In [1]: import numpy as np

In [2]: np.set_printoptions(precision=2, suppress=True, linewidth=100, floatmode="fixed")

In [3]: def rnd(a):
   ...:     return np.round(a, 2) + 0
   ...: 

In [4]: mat = np.load("run18.npy")

In [5]: rnd(mat)
Out[5]: 
array([[-1.31,  2.13, -0.84, -1.43],
       [-0.60, -1.03,  1.83, -2.06],
       [-2.62, -0.97, -0.20,  1.07],
       [-0.24,  1.57,  2.21,  1.25]])

In [6]: theta = np.radians(168)

In [7]: Rm = np.eye(4)

In [8]: Rm[1, 1] = Rm[2, 2] = np.cos(theta)

In [9]: Rm[1, 2], Rm[2, 1] = -np.sin(theta), np.sin(theta)

In [10]: rnd(Rm)
Out[10]: 
array([[ 1.00,  0.00,  0.00,  0.00],
       [ 0.00, -0.98, -0.21,  0.00],
       [ 0.00,  0.21, -0.98,  0.00],
       [ 0.00,  0.00,  0.00,  1.00]])

In [11]: M2 = mat @ Rm.T

In [12]: np.allclose(mat @ mat.T, M2 @ M2.T)
Out[12]: True

In [13]: rnd(M2)
Out[13]: 
array([[-1.31, -1.90,  1.26, -1.43],
       [-0.60,  0.62, -2.01, -2.06],
       [-2.62,  0.99, -0.01,  1.07],
       [-0.24, -2.00, -1.84,  1.25]])

In [14]: np.allclose(np.linalg.norm(mat, axis=1), np.linalg.norm(M2, axis=1))
Out[14]: True

In [15]: rnd(mat[:, 3] @ mat[:, 2])
Out[15]: np.float64(0.0)

In [16]: rnd(np.linalg.svd(mat, compute_uv=False))
Out[16]: array([3.00, 3.00, 3.00, 3.00])

In [17]: rnd(mat @ mat.T)
Out[17]: 
array([[9.00, 0.00, 0.00, 0.00],
       [0.00, 9.00, 0.00, 0.00],
       [0.00, 0.00, 9.00, 0.00],
       [0.00, 0.00, 0.00, 9.00]])

In [18]: rnd(np.linalg.norm(mat, axis=0))
Out[18]: array([3.00, 3.00, 3.00, 3.00])
